% python3 -q
>>> import numpy as np
>>> np.set_printoptions(suppress=True, linewidth=140)
>>> rnd = lambda a: np.round(a, 2) + 0
>>> m1 = np.array([[-3, 0, 0, 0, 0, 0],
...     [0, 2, 0, 0, 0, 0],
...     [0, 0, 1, 0, 0, 0],
...     [0, 0, 0, 1, 0, 0],
...     [0, 0, 0, 0, -1, 0],
...     [0, 0, 0, 0, 0, 0]])
>>> rank = np.linalg.matrix_rank(m1)
>>> rank
np.int64(5)
>>> ns = np.linalg.svd(m1)[2][rank:].T
>>> np.allclose(m1 @ ns, 0)
True
>>> ns[:, 0] / ns[np.abs(ns[:, 0]).round(6).argmax(), 0]
array([0., 0., 0., 0., 0., 1.])
>>> np.linalg.matrix_rank(m1.T @ m1), np.linalg.matrix_rank(m1 @ m1.T)
(np.int64(5), np.int64(5))
>>> [int(np.linalg.matrix_rank(m1[:, :j + 1])) for j in range(6)]
[1, 2, 3, 4, 5, 5]
>>> m1 @ ns
array([[0.],
       [0.],
       [0.],
       [0.],
       [0.],
       [0.]])
>>> ns.shape
(6, 1)
>>> (np.linalg.matrix_power((m1 != 0) + (m1.T != 0) + np.eye(6), 6) > 0).astype(int)
array([[1, 0, 0, 0, 0, 0],
       [0, 1, 0, 0, 0, 0],
       [0, 0, 1, 0, 0, 0],
       [0, 0, 0, 1, 0, 0],
       [0, 0, 0, 0, 1, 0],
       [0, 0, 0, 0, 0, 1]])
>>> np.flatnonzero(np.linalg.matrix_power((m1 != 0) + (m1.T != 0) + np.eye(6), 6)[2])
array([2])
>>> m1 @ m1
array([[9, 0, 0, 0, 0, 0],
       [0, 4, 0, 0, 0, 0],
       [0, 0, 1, 0, 0, 0],
       [0, 0, 0, 1, 0, 0],
       [0, 0, 0, 0, 1, 0],
       [0, 0, 0, 0, 0, 0]])
>>> F = np.array([[-1, 0, 0, 0, 0],
...     [9, 0, 0, 0, 0],
...     [-3, 6, 6, 0, 0],
...     [8, -3, -3, 0, 0],
...     [4, 6, -3, 3, 3]])
>>> F
array([[-1,  0,  0,  0,  0],
       [ 9,  0,  0,  0,  0],
       [-3,  6,  6,  0,  0],
       [ 8, -3, -3,  0,  0],
       [ 4,  6, -3,  3,  3]])
>>> # column 4 repeats column 3
>>> hat = np.triu(np.array([[1, 3, 3, 0, 2],
...     [4, 1, 0, 2, 1],
...     [5, 0, 1, 5, 4],
...     [0, 3, 4, 5, 1],
...     [2, 5, 5, 1, 2]]), 1) + np.eye(5)
>>> A2 = hat @ F @ np.linalg.inv(hat)
>>> np.trace(A2), np.trace(F)
(np.float64(8.0), np.int64(8))
>>> rnd(np.poly(A2))
array([ 1., -8.,  9., 18.,  0.,  0.])
>>> rank = np.linalg.matrix_rank(F)
>>> rank
np.int64(3)
>>> ns = np.linalg.svd(F)[2][rank:].T
>>> [int(np.linalg.matrix_rank(F[:, :j + 1])) for j in range(5)]
[1, 2, 3, 3, 3]
>>> np.linalg.matrix_rank(F.T @ F), np.linalg.matrix_rank(F @ F.T)
(np.int64(3), np.int64(3))
>>> ns.shape
(5, 2)
>>> [int(np.linalg.matrix_rank(F[:i])) for i in range(1, len(F) + 1)]
[1, 1, 2, 2, 3]
>>> rnd(F @ ns)
array([[0., 0.],
       [0., 0.],
       [0., 0.],
       [0., 0.],
       [0., 0.]])
>>> feats = np.array([[-3, -2, -1, -2, -2, -1],
...     [3, -3, 0, -1, 1, -3],
...     [-1, -1, 0, -1, 0, -1],
...     [-3, -1, 2, -2, 3, -3],
...     [1, 2, -2, 3, 2, 1],
...     [-3, 3, -1, 2, 1, -2]])
>>> feats
array([[-3, -2, -1, -2, -2, -1],
       [ 3, -3,  0, -1,  1, -3],
       [-1, -1,  0, -1,  0, -1],
       [-3, -1,  2, -2,  3, -3],
       [ 1,  2, -2,  3,  2,  1],
       [-3,  3, -1,  2,  1, -2]])
>>> (feats + feats.T) / 2
array([[-3. ,  0.5, -1. , -2.5, -0.5, -2. ],
       [ 0.5, -3. , -0.5, -1. ,  1.5,  0. ],
       [-1. , -0.5,  0. ,  0.5, -1. , -1. ],
       [-2.5, -1. ,  0.5, -2. ,  3. , -0.5],
       [-0.5,  1.5, -1. ,  3. ,  2. ,  1. ],
       [-2. ,  0. , -1. , -0.5,  1. , -2. ]])
>>> np.allclose(feats @ feats.T, feats.T @ feats)
False
>>> feats @ feats
array([[ 11,   8,   4,   5,  -7,  16],
       [ -5,  -3,  -4,  -4, -13,  16],
       [  6,   3,   0,   3,  -3,   9],
       [ 22,   6,  -4,  12,   2,  19],
       [ -5,  -2,   0,   0,  14, -14],
       [ 20,  -8,   7,  -1,  15,  -6]])
>>> rnd(np.sort(np.abs(np.linalg.eigvals(feats))))
array([0.11, 1.62, 3.22, 3.95, 3.95, 5.5 ])
>>> np.linalg.matrix_power(feats, 3)
array([[ -83,  -21,   -3,  -33,    3,  -93],
       [ -39,   49,    7,   18,  -15,  -15],
       [ -48,   -3,   -3,  -12,    3,  -45],
       [-135,   -9,  -21,  -26,   21, -108],
       [  65,    2,   -9,   26,   22,   53],
       [ -55,  -10,  -46,   -4,  -27,   27]])
>>> rnd(np.linalg.det(feats))
np.float64(-51.0)
>>> O, evecs = np.linalg.qr(feats[:, :1])[0], np.linalg.qr(feats[:, 1:])[0]
>>> sv = np.linalg.svd(O.T @ evecs, compute_uv=False)
>>> rnd(np.linalg.norm(O @ O.T - evecs @ evecs.T, 2))
np.float64(1.0)
>>> left, sv, Vh = np.linalg.svd(feats)
>>> rnd(sv)
array([7.79, 6.6 , 5.17, 3.07, 1.63, 0.04])
>>> A2 = left[:, :5] @ np.diag(sv[:5]) @ Vh[:5]
>>> rnd(A2)
array([[-3.  , -1.99, -1.  , -2.01, -2.  , -1.  ],
       [ 3.  , -3.  ,  0.  , -1.  ,  1.  , -3.  ],
       [-1.01, -1.02,  0.01, -0.97,  0.  , -1.  ],
       [-3.  , -1.  ,  2.  , -2.  ,  3.  , -3.  ],
       [ 1.  ,  2.  , -2.  ,  3.  ,  2.  ,  1.  ],
       [-3.  ,  3.  , -1.  ,  2.  ,  1.  , -2.  ]])
>>> np.linalg.matrix_rank(feats, rtol=0.05)
np.int64(5)
>>> rnd(np.abs(feats - A2).max())
np.float64(0.03)
>>> data = np.load("out7.npy")
>>> data
array([[ 1,  1, -1, -1,  1,  1, -1, -1],
       [ 1,  1,  1,  1, -1, -1, -1, -1],
       [ 1, -1, -1,  1, -1,  1,  1, -1],
       [ 1,  1, -1, -1, -1, -1,  1,  1],
       [ 1, -1, -1,  1,  1, -1, -1,  1],
       [ 1,  1,  1,  1,  1,  1,  1,  1],
       [ 1, -1,  1, -1,  1, -1,  1, -1],
       [ 1, -1,  1, -1, -1,  1, -1,  1]])
>>> A2 = data[0, 0] * data[1:] - np.outer(data[1:, 0], data[0])
>>> A2
array([[ 0,  0,  2,  2, -2, -2,  0,  0],
       [ 0, -2,  0,  2, -2,  0,  2,  0],
       [ 0,  0,  0,  0, -2, -2,  2,  2],
       [ 0, -2,  0,  2,  0, -2,  0,  2],
       [ 0,  0,  2,  2,  0,  0,  2,  2],
       [ 0, -2,  2,  0,  0, -2,  2,  0],
       [ 0, -2,  2,  0, -2,  0,  0,  2]])
>>> np.flatnonzero(~A2.round(6).any(axis=1))
array([], dtype=int64)
>>> np.linalg.matrix_rank(A2), np.linalg.matrix_rank(data)
(np.int64(7), np.int64(8))
>>> T = np.stack([A2, -2 * A2, A2[::-1]])
>>> T.sum(axis=0)
array([[ 0, -2,  0, -2,  0,  2,  0,  2],
       [ 0,  0,  2, -2,  2, -2,  0,  0],
       [ 0,  0,  2,  2,  2,  2,  0,  0],
       [ 0,  0,  0,  0,  0,  0,  0,  0],
       [ 0,  0, -2, -2, -2, -2,  0,  0],
       [ 0,  0, -2,  2, -2,  2,  0,  0],
       [ 0,  2,  0,  2,  0, -2,  0, -2]])
>>> u = np.array([-1, 1])
>>> np.convolve(data[0], u)
array([-1,  0,  2,  0, -2,  0,  2,  0, -1])
>>> data[:, 6] @ data[:, 4]
np.int64(0)
>>> data.T @ data
array([[8, 0, 0, 0, 0, 0, 0, 0],
       [0, 8, 0, 0, 0, 0, 0, 0],
       [0, 0, 8, 0, 0, 0, 0, 0],
       [0, 0, 0, 8, 0, 0, 0, 0],
       [0, 0, 0, 0, 8, 0, 0, 0],
       [0, 0, 0, 0, 0, 8, 0, 0],
       [0, 0, 0, 0, 0, 0, 8, 0],
       [0, 0, 0, 0, 0, 0, 0, 8]])
>>> rnd(np.linalg.norm(data, axis=0))
array([2.83, 2.83, 2.83, 2.83, 2.83, 2.83, 2.83, 2.83])
>>> arr = np.loadtxt("a.csv", delimiter=",")
>>> rnd(arr)
array([[-0.24,  0.41, -0.2 , -0.17, -0.27,  0.64,  0.21, -0.06,  0.21, -0.04,  0.32,  0.14],
       [-0.55,  0.02,  0.21,  0.17,  0.36, -0.07, -0.22, -0.06, -0.03, -0.04,  0.1 ,  0.65],
       [-0.09, -0.25, -0.17, -0.21, -0.16, -0.17, -0.23, -0.07, -0.4 , -0.38,  0.65, -0.11],
       [-0.03,  0.09,  0.66,  0.07, -0.07,  0.07,  0.39, -0.38, -0.41,  0.16,  0.14, -0.15],
       [-0.52,  0.09,  0.1 ,  0.01, -0.16,  0.12, -0.03,  0.45, -0.32, -0.31, -0.41, -0.32],
       [ 0.03, -0.04,  0.45, -0.26, -0.59, -0.08, -0.45, -0.13,  0.33, -0.09, -0.13,  0.14],
       [ 0.31, -0.17,  0.25,  0.63,  0.05,  0.42, -0.17,  0.17,  0.13, -0.37,  0.18, -0.05],
       [-0.15, -0.49,  0.04, -0.34,  0.36,  0.5 , -0.25, -0.28,  0.04,  0.13, -0.14, -0.26],
       [ 0.4 ,  0.05, -0.06, -0.28,  0.08,  0.18,  0.12, -0.16, -0.35, -0.48, -0.37,  0.43],
       [ 0.03,  0.58,  0.13, -0.14,  0.44, -0.16, -0.21, -0.21,  0.22, -0.35,  0.06, -0.37],
       [ 0.27,  0.17,  0.29, -0.37,  0.21,  0.14, -0.19,  0.62, -0.18,  0.31,  0.23,  0.11],
       [-0.09, -0.34,  0.24, -0.29,  0.14, -0.15,  0.56,  0.25,  0.43, -0.33,  0.12,  0.03]])
>>> # orthonormal columns
>>> A2 = np.linalg.inv(feats)
>>> rnd(np.linalg.cond(feats))
np.float64(203.27)
>>> rnd(np.linalg.slogdet(feats)[0])
np.float64(-1.0)
>>> rnd(np.linalg.det(feats) * A2)
array([[  81.,   18., -258.,   45.,    6.,   -3.],
       [ 194.,   62., -645.,  104.,   15.,  -16.],
       [-125.,  -41.,  480.,  -77.,    9.,    4.],
       [-264.,  -87.,  924., -141.,  -12.,    6.],
       [  42.,   15., -147.,   12.,  -12.,    6.],
       [ -11.,    7.,   30.,   -8.,   -9.,   13.]])
>>> rnd(np.linalg.det(feats) * np.linalg.det(A2))
np.float64(1.0)
>>> E = np.abs(np.array([[1, 2, 0, 2, 1, 3, 1],
...     [2, 1, 3, 0, 3, 2, 3],
...     [0, 1, 3, 3, 0, 0, 0],
...     [0, 0, 1, 3, 2, 2, 0],
...     [3, 1, 3, 3, 2, 1, 1],
...     [0, 2, 2, 3, 2, 0, 3],
...     [1, 2, 1, 2, 3, 2, 0]])) + np.eye(7)
>>> E = E / E.sum(axis=1, keepdims=True)
>>> rnd(E)
array([[0.18, 0.18, 0.  , 0.18, 0.09, 0.27, 0.09],
       [0.13, 0.13, 0.2 , 0.  , 0.2 , 0.13, 0.2 ],
       [0.  , 0.12, 0.5 , 0.38, 0.  , 0.  , 0.  ],
       [0.  , 0.  , 0.11, 0.44, 0.22, 0.22, 0.  ],
       [0.2 , 0.07, 0.2 , 0.2 , 0.2 , 0.07, 0.07],
       [0.  , 0.15, 0.15, 0.23, 0.15, 0.08, 0.23],
       [0.08, 0.17, 0.08, 0.17, 0.25, 0.17, 0.08]])
>>> rnd(E.sum(axis=1))
array([1., 1., 1., 1., 1., 1., 1.])
>>> rnd(np.sort(np.abs(np.linalg.eigvals(E)))[::-1])
array([1.  , 0.42, 0.31, 0.19, 0.19, 0.12, 0.12])
>>> pr = np.eye(7)[4]
>>> for _ in range(5):
...     pr = pr @ E
...     print(pr.round(2))
... 
[0.2  0.07 0.2  0.2  0.2  0.07 0.07]
[0.09 0.1  0.19 0.27 0.14 0.14 0.07]
[0.06 0.1  0.2  0.28 0.15 0.13 0.08]
[0.06 0.09 0.21 0.28 0.16 0.13 0.07]
[0.06 0.09 0.21 0.29 0.16 0.12 0.07]
>>> K = np.load("run4.npy")
>>> K
array([[-3,  0,  0,  0,  0,  0,  0,  0,  0,  0,  0,  0],
       [ 1,  3,  0,  0,  0,  0,  0,  0,  0,  0,  0,  0],
       [-3,  1, -5,  0,  0,  0,  0,  0,  0,  0,  0,  0],
       [-1, -2,  0, -3,  0,  0,  0,  0,  0,  0,  0,  0],
       [ 2,  0,  0,  4,  2,  0,  0,  0,  0,  0,  0,  0],
       [-3,  1,  5,  2,  1, -2,  0,  0,  0,  0,  0,  0],
       [-1,  1, -1,  3,  3, -5,  1,  0,  0,  0,  0,  0],
       [ 3, -3, -1,  0, -4, -4, -4, -2,  0,  0,  0,  0],
       [-5,  1,  0,  1, -3,  5,  1, -4,  4,  0,  0,  0],
       [-5, -1,  5,  5,  1,  5,  3,  5, -2, -1,  0,  0],
       [ 5,  0,  5,  0,  5,  2, -1, -3, -3, -3,  1,  0],
       [ 2,  1,  0,  5,  2, -4,  4, -4,  3,  4,  0, -3]])
>>> A2 = K[0, 0] * K[1:] - np.outer(K[1:, 0], K[0])
>>> A2
array([[  0,  -9,   0,   0,   0,   0,   0,   0,   0,   0,   0,   0],
       [  0,  -3,  15,   0,   0,   0,   0,   0,   0,   0,   0,   0],
       [  0,   6,   0,   9,   0,   0,   0,   0,   0,   0,   0,   0],
       [  0,   0,   0, -12,  -6,   0,   0,   0,   0,   0,   0,   0],
       [  0,  -3, -15,  -6,  -3,   6,   0,   0,   0,   0,   0,   0],
       [  0,  -3,   3,  -9,  -9,  15,  -3,   0,   0,   0,   0,   0],
       [  0,   9,   3,   0,  12,  12,  12,   6,   0,   0,   0,   0],
       [  0,  -3,   0,  -3,   9, -15,  -3,  12, -12,   0,   0,   0],
       [  0,   3, -15, -15,  -3, -15,  -9, -15,   6,   3,   0,   0],
       [  0,   0, -15,   0, -15,  -6,   3,   9,   9,   9,  -3,   0],
       [  0,  -3,   0, -15,  -6,  12, -12,  12,  -9, -12,   0,   9]])
>>> np.linalg.matrix_rank(A2), np.linalg.matrix_rank(K)
(np.int64(11), np.int64(12))
>>> W0 = np.array([[1.0, -1.5, 0.9, 2.9, 0.2],
...     [0.0, 1.5, 0.9, 1.2, -0.9],
...     [1.5, 0.1, 0.8, -1.3, -0.4],
...     [-0.5, 2.1, 0.9, -1.0, 1.2],
...     [-1.0, -0.3, 2.3, 0.4, 0.7],
...     [-0.5, 1.2, -1.8, -0.1, 2.4],
...     [0.8, 2.3, 1.0, -0.9, -1.0]])
>>> W0
array([[ 1. , -1.5,  0.9,  2.9,  0.2],
       [ 0. ,  1.5,  0.9,  1.2, -0.9],
       [ 1.5,  0.1,  0.8, -1.3, -0.4],
       [-0.5,  2.1,  0.9, -1. ,  1.2],
       [-1. , -0.3,  2.3,  0.4,  0.7],
       [-0.5,  1.2, -1.8, -0.1,  2.4],
       [ 0.8,  2.3,  1. , -0.9, -1. ]])
>>> vec = np.array([0, 5, 2, 4, 4])
>>> rhs = W0 @ vec
>>> coef, lr = np.zeros(5), 1 / np.linalg.norm(W0, 2) ** 2
>>> for i in range(8):
...     coef -= lr * W0.T @ (W0 @ coef - rhs)
...     if i % 2 == 0: print(i, round(np.linalg.norm(W0 @ coef - rhs), 2))
... 
0 13.19
2 5.06
4 2.48
6 1.47
>>> rnd(np.linalg.cond(W0))
np.float64(2.66)
>>> rnd(coef)
array([-0.51,  4.87,  2.03,  3.86,  3.74])
>>> A2 = W0 / np.linalg.norm(W0, axis=1, keepdims=True)
>>> G = A2 @ A2.T
>>> (G - 2 * np.eye(7)).round(6).argmax(axis=1)
array([4, 6, 6, 6, 3, 3, 1])
>>> rnd(np.linalg.norm(A2, axis=1))
array([1., 1., 1., 1., 1., 1., 1.])
>>> rnd(G[3])
array([-0.55,  0.26,  0.16,  1.  ,  0.32,  0.45,  0.6 ])
>>> rnd(G)
array([[ 1.  ,  0.23, -0.23, -0.55,  0.3 , -0.32, -0.44],
       [ 0.23,  1.  , -0.07,  0.26,  0.24, -0.28,  0.61],
       [-0.23, -0.07,  1.  ,  0.16, -0.08, -0.41,  0.59],
       [-0.55,  0.26,  0.16,  1.  ,  0.32,  0.45,  0.6 ],
       [ 0.3 ,  0.24, -0.08,  0.32,  1.  , -0.27, -0.03],
       [-0.32, -0.28, -0.41,  0.45, -0.27,  1.  , -0.18],
       [-0.44,  0.61,  0.59,  0.6 , -0.03, -0.18,  1.  ]])
